% ipython --no-banner

In [1]: import numpy as np

In [2]: from numpy import linalg as LA

In [3]: np.set_printoptions(precision=2, suppress=True, linewidth=160)

In [4]: rnd = lambda a: np.round(a, 2) + 0

In [5]: mat = np.load("case9.npy")

In [6]: print(mat)
[[6. 1. 1.]
 [1. 6. 1.]
 [1. 1. 6.]]

In [7]: evals, evecs = LA.eigh(mat)

In [8]: rnd(evecs @ np.diag(evals) @ evecs.T)
Out[8]: 
array([[6., 1., 1.],
       [1., 6., 1.],
       [1., 1., 6.]])

In [9]: rnd(evals.sum()), np.trace(mat)
Out[9]: (np.float64(18.0), np.float64(18.0))

In [10]: rnd(LA.eigvalsh(mat + -3 * np.eye(3)))
Out[10]: array([2., 2., 5.])

In [11]: rnd(evals)
Out[11]: array([5., 5., 8.])

In [12]: np.abs(evecs[:, -1]).round(6).argmax()
Out[12]: np.int64(0)

In [13]: rnd(LA.eigvalsh(mat @ mat))
Out[13]: array([25., 25., 64.])

In [14]: rnd(evecs.T @ evecs)
Out[14]: 
array([[1., 0., 0.],
       [0., 1., 0.],
       [0., 0., 1.]])

In [15]: E = np.loadtxt("layer9.csv", delimiter=",")

In [16]: rnd(E)
Out[16]: 
array([[0.67, 0.17, 0.17],
       [0.4 , 0.6 , 0.  ],
       [0.33, 0.22, 0.44]])

In [17]: # rows sum to 1

In [18]: P = np.triu(np.array([[6, 2, 5], [5, 5, 2], [2, 8, 8]]), 1) + np.eye(3)

In [19]: M2 = P @ E @ LA.inv(P)

In [20]: rnd(np.trace(M2)), rnd(np.trace(E))
Out[20]: (np.float64(1.71), np.float64(1.71))

In [21]: rnd(P @ E - E @ P)
Out[21]: 
array([[ 2.47,  0.98, -1.44],
       [ 0.67, -0.36, -2.31],
       [ 0.  , -0.67, -2.11]])

In [22]: np.unravel_index(np.abs(E).argmax(), E.shape)
Out[22]: (np.int64(0), np.int64(0))

In [23]: LA.matrix_rank(E)
Out[23]: np.int64(3)

In [24]: E.shape
Out[24]: (3, 3)

In [25]: rnd(E.sum(axis=1))
Out[25]: array([1., 1., 1.])

In [26]: print(rnd(np.diff(E, axis=0)))
[[-0.27  0.43 -0.17]
 [-0.07 -0.38  0.44]]

In [27]: rnd(LA.svd(E, compute_uv=False))
Out[27]: array([1.06, 0.42, 0.29])

In [28]: print(rnd(LA.norm(E)))
1.17

In [29]: rnd(E - E[0])
Out[29]: 
array([[ 0.  ,  0.  ,  0.  ],
       [-0.27,  0.43, -0.17],
       [-0.33,  0.06,  0.28]])

In [30]: rnd(E.mean(axis=0))
Out[30]: array([0.47, 0.33, 0.2 ])

In [31]: r0 = np.array([2, 0, -1, 3])

In [32]: v = np.array([2, 1, 1, 0])

In [33]: feats = np.outer(r0, v)

In [34]: feats
Out[34]: 
array([[ 4,  2,  2,  0],
       [ 0,  0,  0,  0],
       [-2, -1, -1,  0],
       [ 6,  3,  3,  0]])

In [35]: rnd(LA.norm(feats))
Out[35]: np.float64(9.17)

In [36]: feats.mean(axis=0)
Out[36]: array([2., 1., 1., 0.])

In [37]: print(np.count_nonzero(feats))
9

In [38]: LA.matrix_rank(feats)
Out[38]: np.int64(1)

In [39]: np.abs(feats).max()
Out[39]: np.int64(6)

In [40]: np.diff(feats, axis=0)
Out[40]: 
array([[-4, -2, -2,  0],
       [-2, -1, -1,  0],
       [ 8,  4,  4,  0]])

In [41]: feats.sum(axis=1)
Out[41]: array([ 8,  0, -4, 12])

In [42]: feats.shape
Out[42]: (4, 4)

In [43]: K = np.load("test3.npy")

In [44]: K
Out[44]: 
array([[-0.95, -1.  ],
       [-1.  , -0.95]])

In [45]: # equal to its transpose

In [46]: U, sigma, Vh = LA.svd(K)

In [47]: np.argmax(sigma[:-1] / (sigma[1:] + 1e-6)) + 1
Out[47]: np.int64(1)

In [48]: M2 = U[:, :1] @ np.diag(sigma[:1]) @ Vh[:1]

In [49]: print(LA.matrix_rank(K, rtol=0.05))
1

In [50]: rnd(M2)
Out[50]: 
array([[-0.98, -0.98],
       [-0.98, -0.98]])

In [51]: rnd(LA.eigvalsh(M2).min())
Out[51]: np.float64(-1.95)

In [52]: print(np.all(LA.eigvalsh(M2) > 0))
False

In [53]: [round(float(LA.det(M2[:i, :i])), 2) + 0 for i in range(1, 3)]
Out[53]: [-0.98, 0.0]

In [54]: W0 = np.load("dump.npy")

In [55]: rnd(W0)
Out[55]: 
array([[-1.05, -0.96, -1.66],
       [-0.96,  0.06,  0.56],
       [-1.66,  0.56,  1.99]])

In [56]: # equal to its transpose

In [57]: U, sigma, Vh = LA.svd(W0)

In [58]: rnd(sigma)
Out[58]: array([3., 2., 0.])

In [59]: np.argmax(sigma[:-1] / (sigma[1:] + 1e-6)) + 1
Out[59]: np.int64(2)

In [60]: M2 = U[:, :2] @ np.diag(sigma[:2]) @ Vh[:2]

In [61]: rnd(M2)
Out[61]: 
array([[-1.05, -0.96, -1.66],
       [-0.96,  0.06,  0.56],
       [-1.66,  0.56,  1.99]])

In [62]: rnd(np.abs(W0 - M2).max())
Out[62]: np.float64(0.0)

In [63]: LA.matrix_rank(W0, rtol=0.05)
Out[63]: np.int64(2)

In [64]: rnd(LA.norm(W0 - M2, 2)), rnd(sigma[2])
Out[64]: (np.float64(0.0), np.float64(0.0))

In [65]: print(rnd(LA.norm(W0 - M2) / LA.norm(W0)))
0.0

In [66]: F = np.array([[0, 2, 1], [0, 0, 2], [0, 0, 0]])

In [67]: U, sigma, Vh = LA.svd(F)

In [68]: rnd(sigma)
Out[68]: array([2.56, 1.56, 0.  ])

In [69]: M2 = U[:, :2] @ np.diag(sigma[:2]) @ Vh[:2]

In [70]: rnd(LA.norm(F - M2, 2)), sigma[2]
Out[70]: (np.float64(0.0), np.float64(0.0))

In [71]: LA.matrix_rank(F, rtol=0.05)
Out[71]: np.int64(2)

In [72]: rnd(np.abs(F - M2).max())
Out[72]: np.float64(0.0)

In [73]: np.kron(np.eye(2, dtype=int), F)
Out[73]: 
array([[0, 2, 1, 0, 0, 0],
       [0, 0, 2, 0, 0, 0],
       [0, 0, 0, 0, 0, 0],
       [0, 0, 0, 0, 2, 1],
       [0, 0, 0, 0, 0, 2],
       [0, 0, 0, 0, 0, 0]])

In [74]: rnd(LA.eigvals(F).sum().real)
Out[74]: np.float64(0.0)

In [75]: LA.matrix_power(F - np.diag(np.diag(F)), 3)
Out[75]: 
array([[0, 0, 0],
       [0, 0, 0],
       [0, 0, 0]])

In [76]: [int(LA.matrix_rank(LA.matrix_power(F, p))) for p in range(1, 4)]
Out[76]: [2, 1, 0]

In [77]: LA.matrix_rank(F - F[0, 0] * np.eye(3))
Out[77]: np.int64(2)

In [78]: rnd(np.sort(LA.eigvals(F)))
Out[78]: array([0., 0., 0.])
